$ python -q
>>> import numpy as np
>>> import numpy.linalg as la
>>> np.set_printoptions(precision=1, suppress=True, linewidth=160)
>>> K = np.loadtxt("m.csv", delimiter=",")
>>> print(K)
[[5.3 0.  4.  1.  1.  5.  1.  0.  4.  3.  4.  0. ]
 [4.  2.3 4.  0.  2.  0.  5.  4.  1.  2.  5.  0. ]
 [1.  5.  4.3 0.  0.  4.  0.  3.  3.  3.  5.  4. ]
 [5.  4.  5.  4.3 3.  2.  1.  4.  5.  5.  0.  3. ]
 [3.  2.  5.  2.  3.3 0.  0.  3.  4.  4.  5.  1. ]
 [3.  5.  5.  4.  1.  2.3 0.  5.  5.  1.  2.  3. ]
 [4.  3.  2.  3.  3.  2.  3.3 5.  0.  4.  0.  5. ]
 [0.  1.  2.  3.  4.  4.  3.  5.3 5.  4.  5.  5. ]
 [4.  0.  1.  0.  3.  3.  3.  5.  4.3 2.  2.  4. ]
 [0.  3.  5.  1.  4.  3.  5.  3.  3.  0.3 5.  3. ]
 [3.  0.  2.  4.  4.  3.  5.  3.  0.  0.  4.3 0. ]
 [5.  0.  4.  1.  1.  5.  1.  0.  4.  3.  4.  0.3]]
>>> r0 = np.array([2, 5, 2])
>>> print(np.polyval(r0, K[7]))
[ 2.   9.  20.  35.  54.  54.  35.  84.7 77.  54.  77.  77. ]
>>> rng = np.random.default_rng(259439)
>>> Y = K + rng.integers(-2, 3, (12, 11)) @ rng.integers(-2, 3, (11, 12))
>>> print(Y)
[[ 10.3   3.   -2.    5.   -3.    8.    2.   12.    2.   -3.    9.   -6. ]
 [  7.    2.3   4.    6.   -3.   -3.    6.   -5.   -5.   13.    1.   -5. ]
 [ -6.    8.   14.3   0.   -4.   -5.   -3.   -4.    9.    6.   -5.    9. ]
 [  4.   -4.   -2.    1.3  12.    2.   -2.   -1.    7.    4.    2.   14. ]
 [  4.    5.   13.  -14.    8.3  12.   -6.   -2.    8.   -1.    8.   10. ]
 [  1.   -7.    2.    5.   13.   -1.7  -9.   -2.    3.   10.    2.    7. ]
 [ 12.    5.   -7.    4.    9.    2.    3.3   9.    7.   -7.    6.    0. ]
 [  0.   -8.   -5.   -1.   16.    6.    8.    1.3   9.    2.   10.   11. ]
 [  9.   -4.  -12.    8.    3.   -1.   -2.   10.   -1.7   6.   -1.   11. ]
 [ -7.    7.   15.    6.    1.   -8.    6.    0.    5.    7.3  -5.   -4. ]
 [  9.    3.    5.    1.    5.    0.   10.   -7.    6.   -3.   -1.7   5. ]
 [ -6.    1.    4.   -8.    2.   13.    0.    2.   10.    0.   10.    7.3]]
>>> print(la.matrix_rank(Y - K, tol=1e-8))
11
>>> print(Y - K)
[[  5.   3.  -6.   4.  -4.   3.   1.  12.  -2.  -6.   5.  -6.]
 [  3.   0.   0.   6.  -5.  -3.   1.  -9.  -6.  11.  -4.  -5.]
 [ -7.   3.  10.   0.  -4.  -9.  -3.  -7.   6.   3. -10.   5.]
 [ -1.  -8.  -7.  -3.   9.   0.  -3.  -5.   2.  -1.   2.  11.]
 [  1.   3.   8. -16.   5.  12.  -6.  -5.   4.  -5.   3.   9.]
 [ -2. -12.  -3.   1.  12.  -4.  -9.  -7.  -2.   9.   0.   4.]
 [  8.   2.  -9.   1.   6.   0.   0.   4.   7. -11.   6.  -5.]
 [  0.  -9.  -7.  -4.  12.   2.   5.  -4.   4.  -2.   5.   6.]
 [  5.  -4. -13.   8.   0.  -4.  -5.   5.  -6.   4.  -3.   7.]
 [ -7.   4.  10.   5.  -3. -11.   1.  -3.   2.   7. -10.  -7.]
 [  6.   3.   3.  -3.   1.  -3.   5. -10.   6.  -3.  -6.   5.]
 [-11.   1.   0.  -9.   1.   8.  -1.   2.   6.  -3.   6.   7.]]
